% ipython --no-banner

In [1]: import numpy as np

In [2]: np.set_printoptions(precision=3, suppress=True, linewidth=200, sign=" ")

In [3]: rd = lambda a: np.round(a, 3) + 0

In [4]: M2 = np.array([[0, 2, 1, 1], [1, -1, -2, -2], [0, 1, 2, 0], [-1, 0, 2, -1]])

In [5]: M2[-1] = M2[0]

In [6]: A = M2 + 0.3 * np.eye(4)

In [7]: A
Out[7]: 
array([[ 0.3,  2. ,  1. ,  1. ],
       [ 1. , -0.7, -2. , -2. ],
       [ 0. ,  1. ,  2.3,  0. ],
       [ 0. ,  2. ,  1. ,  1.3]])

In [8]: Uu, sv, vt = np.linalg.svd(A)

In [9]: rd(sv)
Out[9]: array([ 4.797,  1.779,  1.542,  0.094])

In [10]: np.argmax(sv[:-1] / (sv[1:] + 1e-6)) + 1
Out[10]: np.int64(3)

In [11]: M2 = Uu[:, :3] @ np.diag(sv[:3]) @ vt[:3]

In [12]: rd(np.abs(A - M2).max())
Out[12]: np.float64(0.055)

In [13]: np.linalg.matrix_rank(A, rtol=0.05)
Out[13]: np.int64(3)

In [14]: O, r_ = np.linalg.qr(A)

In [15]: rd(np.abs(np.diag(r_)))
Out[15]: array([ 1.044,  3.079,  1.623,  0.236])

In [16]: np.allclose(r_.T @ r_, A.T @ A)
Out[16]: True

In [17]: O.shape, r_.shape
Out[17]: ((4, 4), (4, 4))

In [18]: mat = np.loadtxt("dump.csv", delimiter=",")

In [19]: mat
Out[19]: 
array([[  2.,  -9.,   6.,  -3.],
       [  1.,  -3.,   1.,  -1.],
       [  3.,  -9.,   5.,  -3.],
       [  3., -12.,   9.,  -4.]])

In [20]: rng = np.random.default_rng(352554)

In [21]: idx = rng.permutation(4)

In [22]: idx
Out[22]: array([ 0,  2,  1,  3])

In [23]: M2 = mat[idx][:, idx]

In [24]: np.diag(M2)
Out[24]: array([ 2.,  5., -3., -4.])

In [25]: np.trace(M2)
Out[25]: np.float64(0.0)

In [26]: rd(np.linalg.det(M2)), rd(np.linalg.det(mat[idx]))
Out[26]: (np.float64(0.0), np.float64(0.0))

In [27]: M2 = np.array([[-2, -1], [-2, 5], [-2, 5], [-2, -2]])

In [28]: np.linalg.matrix_rank(np.vstack([mat, M2.T]))
Out[28]: np.int64(4)

In [29]: np.linalg.matrix_rank(mat @ M2)
Out[29]: np.int64(2)

In [30]: np.vstack([mat, M2.T]).shape
Out[30]: (6, 4)

In [31]: X = np.loadtxt("sample8.csv", delimiter=",")

In [32]: X
Out[32]: 
array([[-2.,  0.,  0.,  0.,  0.,  0.,  0.,  0.],
       [-1.,  0.,  0.,  0.,  0.,  0.,  0.,  0.],
       [ 2.,  1.,  3.,  0.,  0.,  0.,  0.,  0.],
       [ 3., -2.,  3.,  3.,  0.,  0.,  0.,  0.],
       [ 3., -2.,  0.,  0.,  0.,  0.,  0.,  0.],
       [-1.,  3., -3.,  1.,  0.,  1.,  0.,  0.],
       [-2., -3.,  3.,  2.,  3.,  2.,  3.,  0.],
       [ 3.,  2., -1.,  1.,  0.,  3.,  3., -3.]])

In [33]: r = np.linalg.matrix_rank(X)

In [34]: r
Out[34]: np.int64(7)

In [35]: null = np.linalg.svd(X)[2][r:].T

In [36]: [int(np.linalg.matrix_rank(X[:, :j + 1])) for j in range(8)]
Out[36]: [1, 2, 3, 4, 5, 6, 7, 7]

In [37]: [int(np.linalg.matrix_rank(X[:i])) for i in range(1, len(X) + 1)]
Out[37]: [1, 1, 2, 3, 4, 5, 6, 7]

In [38]: rd(X @ null)
Out[38]: 
array([[ 0.],
       [ 0.],
       [ 0.],
       [ 0.],
       [ 0.],
       [ 0.],
       [ 0.],
       [ 0.]])

In [39]: null.shape
Out[39]: (8, 1)

In [40]: [int(np.linalg.matrix_rank(np.delete(X, i, axis=0))) for i in range(8)]
Out[40]: [7, 7, 6, 6, 6, 6, 6, 6]

In [41]: np.allclose(X @ null, 0)
Out[41]: True

In [42]: rd(null[:, 0] / null[np.abs(null[:, 0]).round(6).argmax(), 0])
Out[42]: array([ 0.,  0.,  0.,  0.,  1.,  0., -1., -1.])

In [43]: T = np.stack([X, -1 * X, X[::-1]])

In [44]: T.shape
Out[44]: (3, 8, 8)

In [45]: np.einsum("bij,cij->bc", T, T)
Out[45]: 
array([[ 174., -174.,    2.],
       [-174.,  174.,   -2.],
       [   2.,   -2.,  174.]])

In [46]: rd(np.linalg.norm(T, axis=(1, 2)))
Out[46]: array([ 13.191,  13.191,  13.191])

In [47]: rd(np.linalg.det(T))
Out[47]: array([ 0.,  0.,  0.])

In [48]: [int(np.linalg.matrix_rank(np.linalg.matrix_power(X, p))) for p in range(1, 9)]
Out[48]: [7, 6, 6, 6, 6, 6, 6, 6]

In [49]: np.prod(np.diag(X)), rd(np.linalg.det(X))
Out[49]: (np.float64(0.0), np.float64(0.0))

In [50]: idx = rng.permutation(8)

In [51]: idx
Out[51]: array([ 3,  1,  6,  7,  0,  4,  5,  2])

In [52]: M2 = X[idx][:, idx]

In [53]: M2
Out[53]: 
array([[ 3., -2.,  0.,  0.,  3.,  0.,  0.,  3.],
       [ 0.,  0.,  0.,  0., -1.,  0.,  0.,  0.],
       [ 2., -3.,  3.,  0., -2.,  3.,  2.,  3.],
       [ 1.,  2.,  3., -3.,  3.,  0.,  3., -1.],
       [ 0.,  0.,  0.,  0., -2.,  0.,  0.,  0.],
       [ 0., -2.,  0.,  0.,  3.,  0.,  0.,  0.],
       [ 1.,  3.,  0.,  0., -1.,  0.,  1., -3.],
       [ 0.,  1.,  0.,  0.,  2.,  0.,  0.,  3.]])

In [54]: np.allclose(M2, X)
Out[54]: False

In [55]: np.trace(M2)
Out[55]: np.float64(5.0)

In [56]: rd(np.linalg.det(M2)), rd(np.linalg.det(X[idx]))
Out[56]: (np.float64(0.0), np.float64(0.0))

In [57]: r = np.linalg.matrix_rank(M2)

In [58]: r
Out[58]: np.int64(7)

In [59]: null = np.linalg.svd(M2)[2][r:].T

In [60]: [int(np.linalg.matrix_rank(np.delete(M2, i, axis=0))) for i in range(8)]
Out[60]: [6, 7, 6, 6, 7, 6, 6, 6]

In [61]: rd(null[:, 0] / null[np.abs(null[:, 0]).round(6).argmax(), 0])
Out[61]: array([ 0.,  0.,  1.,  1.,  0., -1.,  0.,  0.])

In [62]: [int(np.linalg.matrix_rank(M2[:i])) for i in range(1, len(M2) + 1)]
Out[62]: [1, 2, 3, 4, 4, 5, 6, 7]

In [63]: [int(np.linalg.matrix_rank(M2[:, :j + 1])) for j in range(8)]
Out[63]: [1, 2, 3, 4, 5, 5, 6, 7]

In [64]: M2 = np.array([[0, 2, 2, 3, 2, 1, 3, 3],
    ...:     [1, 2, 3, 1, 0, 3, 0, 3],
    ...:     [0, 0, 2, 0, 1, 2, 2, 3],
    ...:     [2, 2, 1, 2, 2, 0, 3, 1],
    ...:     [1, 2, 1, 1, 1, 1, 1, 1],
    ...:     [3, 1, 1, 1, 2, 3, 1, 3],
    ...:     [1, 0, 0, 3, 1, 3, 2, 2],
    ...:     [1, 2, 3, 3, 2, 0, 2, 0]])

In [65]: M2[-1] = M2[0]

In [66]: data = M2 + 0.3 * np.eye(8)

In [67]: data
Out[67]: 
array([[ 0.3,  2. ,  2. ,  3. ,  2. ,  1. ,  3. ,  3. ],
       [ 1. ,  2.3,  3. ,  1. ,  0. ,  3. ,  0. ,  3. ],
       [ 0. ,  0. ,  2.3,  0. ,  1. ,  2. ,  2. ,  3. ],
       [ 2. ,  2. ,  1. ,  2.3,  2. ,  0. ,  3. ,  1. ],
       [ 1. ,  2. ,  1. ,  1. ,  1.3,  1. ,  1. ,  1. ],
       [ 3. ,  1. ,  1. ,  1. ,  2. ,  3.3,  1. ,  3. ],
       [ 1. ,  0. ,  0. ,  3. ,  1. ,  3. ,  2.3,  2. ],
       [ 0. ,  2. ,  2. ,  3. ,  2. ,  1. ,  3. ,  3.3]])

In [68]: M2 = data / np.linalg.norm(data, axis=1, keepdims=True)

In [69]: C2 = M2 @ M2.T

In [70]: rd(C2[1])
Out[70]: array([ 0.699,  1.   ,  0.775,  0.478,  0.779,  0.793,  0.6  ,  0.699])

In [71]: (np.abs(C2) > 0.9).astype(int)
Out[71]: 
array([[ 1,  0,  0,  0,  0,  0,  0,  1],
       [ 0,  1,  0,  0,  0,  0,  0,  0],
       [ 0,  0,  1,  0,  0,  0,  0,  0],
       [ 0,  0,  0,  1,  0,  0,  0,  0],
       [ 0,  0,  0,  0,  1,  0,  0,  0],
       [ 0,  0,  0,  0,  0,  1,  0,  0],
       [ 0,  0,  0,  0,  0,  0,  1,  0],
       [ 1,  0,  0,  0,  0,  0,  0,  1]])

In [72]: np.unravel_index(np.abs(data).argmax(), data.shape)
Out[72]: (np.int64(5), np.int64(5))

In [73]: np.count_nonzero(data)
Out[73]: np.int64(55)

In [74]: rd(data - data[0])
Out[74]: 
array([[ 0. ,  0. ,  0. ,  0. ,  0. ,  0. ,  0. ,  0. ],
       [ 0.7,  0.3,  1. , -2. , -2. ,  2. , -3. ,  0. ],
       [-0.3, -2. ,  0.3, -3. , -1. ,  1. , -1. ,  0. ],
       [ 1.7,  0. , -1. , -0.7,  0. , -1. ,  0. , -2. ],
       [ 0.7,  0. , -1. , -2. , -0.7,  0. , -2. , -2. ],
       [ 2.7, -1. , -1. , -2. ,  0. ,  2.3, -2. ,  0. ],
       [ 0.7, -2. , -2. ,  0. , -1. ,  2. , -0.7, -1. ],
       [-0.3,  0. ,  0. ,  0. ,  0. ,  0. ,  0. ,  0.3]])

In [75]: data.sum(axis=1)
Out[75]: array([ 16.3,  13.3,  10.3,  13.3,   9.3,  15.3,  12.3,  16.3])

In [76]: idx = rng.permutation(8)

In [77]: idx
Out[77]: array([ 6,  7,  0,  2,  1,  4,  3,  5])

In [78]: M2 = data[idx][:, idx]

In [79]: np.allclose(M2, data)
Out[79]: False

In [80]: M2
Out[80]: 
array([[ 2.3,  2. ,  1. ,  0. ,  0. ,  1. ,  3. ,  3. ],
       [ 3. ,  3.3,  0. ,  2. ,  2. ,  2. ,  3. ,  1. ],
       [ 3. ,  3. ,  0.3,  2. ,  2. ,  2. ,  3. ,  1. ],
       [ 2. ,  3. ,  0. ,  2.3,  0. ,  1. ,  0. ,  2. ],
       [ 0. ,  3. ,  1. ,  3. ,  2.3,  0. ,  1. ,  3. ],
       [ 1. ,  1. ,  1. ,  1. ,  2. ,  1.3,  1. ,  1. ],
       [ 3. ,  1. ,  2. ,  1. ,  2. ,  2. ,  2.3,  0. ],
       [ 1. ,  3. ,  3. ,  1. ,  1. ,  2. ,  1. ,  3.3]])

In [81]: rd(np.linalg.det(M2)), rd(np.linalg.det(data[idx]))
Out[81]: (np.float64(-81.971), np.float64(-81.971))

In [82]: np.diag(M2)
Out[82]: array([ 2.3,  3.3,  0.3,  2.3,  2.3,  1.3,  2.3,  3.3])

In [83]: J = np.load("data.npy")

In [84]: J
Out[84]: 
array([[  1,   3,   0,   0,   3,   3,   3],
       [  3,   6,   1,   3,   5,   4,   5],
       [  4,   9,   2,   5,   7,   6,   5],
       [  6,  12,   2,   6,   7,   8,   8],
       [  6,  14,   3,   7,   9,  11,   9],
       [  7,  14,   6,   7,  10,  14,  12],
       [  7,  17,   9,  10,  11,  16,  14],
       [  7,  18,  10,  11,  14,  16,  17],
       [ 10,  21,  10,  14,  17,  19,  20],
       [ 11,  23,  10,  16,  19,  22,  21],
       [ 13,  25,  10,  18,  22,  22,  22],
       [ 15,  27,  11,  21,  24,  25,  25],
       [ 17,  28,  12,  22,  26,  26,  26],
       [ 19,  30,  15,  25,  28,  28,  26]])

In [85]: Uu, sv, vt = np.linalg.svd(J)

In [86]: rd(sv)
Out[86]: array([ 150.668,    8.113,    6.385,    3.774,    2.649,    2.031,    1.764])

In [87]: M2 = Uu[:, :1] @ np.diag(sv[:1]) @ vt[:1]

In [88]: rd(np.abs(J - M2).max())
Out[88]: np.float64(2.621)

In [89]: Xc = (J - J.mean(axis=0)) / J.std(axis=0)

In [90]: rd(Xc.std(axis=0))
Out[90]: array([ 1.,  1.,  1.,  1.,  1.,  1.,  1.])

In [91]: c = np.linalg.lstsq(np.delete(Xc, 5, axis=1), Xc[:, 5])[0]

In [92]: np.abs(c).argmax()
Out[92]: np.int64(1)

In [93]: rd(c)
Out[93]: array([ 0.286,  0.567,  0.231, -0.563,  0.181,  0.309])
